$ python3 -q
>>> import numpy as np
>>> np.set_printoptions(precision=2, suppress=True, linewidth=160, legacy="1.25")
>>> rd = lambda a: np.round(a, 2) + 0
>>> data = np.load("out7.npy")
>>> data
array([[14, -4,  2],
       [ 5, -6,  5],
       [ 0, -3, -7]])
>>> vec = np.array([2, -3, 1])
>>> rhs = data @ vec
>>> rhs
array([42, 33,  2])
>>> rd(np.linalg.solve(data, 3 * rhs))
array([ 6., -9.,  3.])
>>> ang = np.radians(180)
>>> R = np.eye(3)
>>> R[0, 0] = R[1, 1] = np.cos(ang)
>>> R[0, 1], R[1, 0] = -np.sin(ang), np.sin(ang)
>>> rd(R)
array([[-1.,  0.,  0.],
       [ 0., -1.,  0.],
       [ 0.,  0.,  1.]])
>>> Y = data @ R.T
>>> rd(np.linalg.svd(data, compute_uv=False)), rd(np.linalg.svd(Y, compute_uv=False))
(array([16.56,  7.94,  4.78]), array([16.56,  7.94,  4.78]))
>>> print(rd(np.linalg.det(R)), np.trace(R))
1.0 -1.0
>>> rd(Y)
array([[-14.,   4.,   2.],
       [ -5.,   6.,   5.],
       [  0.,   3.,  -7.]])
>>> print(rd(np.linalg.det(2 * data)), rd(np.linalg.det(data)))
5024.0 628.0
>>> rd(np.linalg.eigvals(data))
array([12.91+0.j  , -5.95+3.64j, -5.95-3.64j])
>>> rd(np.linalg.det(data[::-1]))
-628.0
>>> blk = np.stack([data, 3 * data, data[::-1]])
>>> rd(np.linalg.norm(blk, axis=(1, 2)))
array([18.97, 56.92, 18.97])
>>> (blk @ data.T).shape
(3, 3, 3)
>>> print(blk.shape)
(3, 3, 3)
>>> blk.sum(axis=0)
array([[ 56, -19,   1],
       [ 25, -30,  25],
       [ 14, -16, -26]])
>>> np.einsum("bij,cij->bc", blk, blk)
array([[ 360, 1080,   82],
       [1080, 3240,  246],
       [  82,  246,  360]])
>>> rd(np.linalg.det(blk))
array([  628., 16956.,  -628.])
>>> arr = np.array([[0, 1, 1], [1, 0, 1], [1, 1, 0]])
>>> rd(np.linalg.eigvalsh(arr).min())
-1.0
>>> Y = arr / np.linalg.norm(arr, axis=1, keepdims=True)
>>> gram = Y @ Y.T
>>> np.argwhere(np.triu(np.abs(gram) > 0.95, 1))
array([], shape=(0, 2), dtype=int64)
>>> print((np.abs(gram) > 0.9).astype(int))
[[1 0 0]
 [0 1 0]
 [0 0 1]]
>>> rd(np.linalg.norm(Y, axis=1))
array([1., 1., 1.])
>>> print(rd(gram))
[[1.  0.5 0.5]
 [0.5 1.  0.5]
 [0.5 0.5 1. ]]
>>> np.allclose(arr, arr.T)
True
>>> arr @ arr
array([[2, 1, 1],
       [1, 2, 1],
       [1, 1, 2]])
>>> rd(np.linalg.det(arr))
2.0
>>> np.trace(arr)
0
>>> (arr - arr.T) / 2
array([[0., 0., 0.],
       [0., 0., 0.],
       [0., 0., 0.]])
>>> (arr + arr.T) / 2
array([[0., 1., 1.],
       [1., 0., 1.],
       [1., 1., 0.]])
>>> rd(np.sort(np.abs(np.linalg.eigvals(arr))))
array([1., 1., 2.])
>>> np.allclose(arr @ arr.T, arr.T @ arr)
True
>>> rd(np.abs(np.linalg.eigvals(arr)).max())
2.0
>>> rng = np.random.default_rng(21827)
>>> z = rng.permutation(3)
>>> z
array([0, 2, 1])
>>> Y = arr[z][:, z]
>>> np.diag(Y)
array([0, 0, 0])
>>> Y
array([[0, 1, 1],
       [1, 0, 1],
       [1, 1, 0]])
>>> hat = np.triu(np.array([[-3, -3, -1], [-2, -4, 0], [-3, 3, -3]]), 1) + np.eye(3)
>>> Y = hat @ arr @ np.linalg.inv(hat)
>>> np.trace(Y), np.trace(arr)
(0.0, 0)
>>> np.linalg.matrix_rank(Y)
3
>>> rd(np.linalg.det(Y))
2.0
>>> rd(np.poly(Y))
array([ 1.,  0., -3., -2.])
>>> E = np.load("w.npy")
>>> E
array([[ 0.  ,  0.  ,  0.  ,  0.  ],
       [ 0.82,  0.78, -0.96,  0.  ],
       [ 0.18,  0.16, -0.29,  0.  ],
       [-0.62, -0.56,  0.83,  0.  ],
       [ 0.76,  0.71, -0.93,  0.  ],
       [ 0.42,  0.38, -0.64,  0.  ],
       [ 0.76,  0.71, -0.93,  0.  ],
       [ 0.35,  0.31, -0.54,  0.  ],
       [ 0.96,  0.93, -1.  ,  0.  ],
       [ 0.26,  0.24, -0.42,  0.  ],
       [-0.72, -0.66,  0.91,  0.  ],
       [ 0.76,  0.71, -0.93,  0.  ],
       [ 0.92,  0.89, -0.99,  0.  ],
       [-0.26, -0.24,  0.42,  0.  ],
       [ 0.18,  0.16, -0.29,  0.  ],
       [-0.09, -0.08,  0.15,  0.  ],
       [ 0.91,  0.88, -0.99,  0.  ]])
>>> print(rd(np.linalg.norm(E, 2) / np.linalg.norm(E)))
1.0
>>> np.argsort(-np.linalg.norm(E, axis=0).round(6), kind="stable")[:3]
array([2, 0, 1])
>>> [round(float(x), 2) for x in np.linalg.svd(E, compute_uv=False)[:3]]
[4.61, 0.3, 0.02]
